>>> import numpy as np
>>> np.set_printoptions(precision=3, suppress=True, linewidth=160, sign=" ")
>>> mat = np.loadtxt("data.csv", delimiter=",")
>>> mat
array([[-3.,  0.,  0.,  0.,  0.,  0.,  0.,  0.,  0.],
       [ 0.,  0.,  0.,  0.,  0.,  0.,  0.,  0.,  2.],
       [ 0.,  0., -1.,  0.,  0.,  0.,  0.,  0.,  0.],
       [ 0.,  0.,  0.,  0.,  0.,  0.,  0.,  2.,  0.],
       [ 0.,  0.,  0.,  0.,  0.,  0.,  1.,  0.,  0.],
       [ 0.,  0.,  0.,  0.,  0.,  1.,  0.,  0.,  0.],
       [ 0.,  0.,  0.,  0.,  0.,  0.,  0.,  0.,  0.],
       [ 0.,  0.,  0.,  0.,  1.,  0.,  0.,  0.,  0.],
       [ 0.,  0.,  0., -1.,  0.,  0.,  0.,  0.,  0.]])
>>> (np.linalg.matrix_power((mat != 0) + (mat.T != 0) + np.eye(9), 9) > 0).astype(int)
array([[ 1,  0,  0,  0,  0,  0,  0,  0,  0],
       [ 0,  1,  0,  1,  1,  0,  1,  1,  1],
       [ 0,  0,  1,  0,  0,  0,  0,  0,  0],
       [ 0,  1,  0,  1,  1,  0,  1,  1,  1],
       [ 0,  1,  0,  1,  1,  0,  1,  1,  1],
       [ 0,  0,  0,  0,  0,  1,  0,  0,  0],
       [ 0,  1,  0,  1,  1,  0,  1,  1,  1],
       [ 0,  1,  0,  1,  1,  0,  1,  1,  1],
       [ 0,  1,  0,  1,  1,  0,  1,  1,  1]])
>>> (mat != 0).astype(int)
array([[ 1,  0,  0,  0,  0,  0,  0,  0,  0],
       [ 0,  0,  0,  0,  0,  0,  0,  0,  1],
       [ 0,  0,  1,  0,  0,  0,  0,  0,  0],
       [ 0,  0,  0,  0,  0,  0,  0,  1,  0],
       [ 0,  0,  0,  0,  0,  0,  1,  0,  0],
       [ 0,  0,  0,  0,  0,  1,  0,  0,  0],
       [ 0,  0,  0,  0,  0,  0,  0,  0,  0],
       [ 0,  0,  0,  0,  1,  0,  0,  0,  0],
       [ 0,  0,  0,  1,  0,  0,  0,  0,  0]])
>>> np.linalg.cond(mat) > 100
np.True_
>>> Y = mat[0, 0] * mat[1:] - np.outer(mat[1:, 0], mat[0])
>>> Y
array([[ 0., -0., -0., -0., -0., -0., -0., -0., -6.],
       [ 0., -0.,  3., -0., -0., -0., -0., -0., -0.],
       [ 0., -0., -0., -0., -0., -0., -0., -6., -0.],
       [ 0., -0., -0., -0., -0., -0., -3., -0., -0.],
       [ 0., -0., -0., -0., -0., -3., -0., -0., -0.],
       [ 0., -0., -0., -0., -0., -0., -0., -0., -0.],
       [ 0., -0., -0., -0., -3., -0., -0., -0., -0.],
       [ 0., -0., -0.,  3., -0., -0., -0., -0., -0.]])
>>> np.flatnonzero(~Y.round(6).any(axis=1))
array([ 5])
>>> mat[:, 0] / mat[0, 0]
array([ 1., -0., -0., -0., -0., -0., -0., -0., -0.])
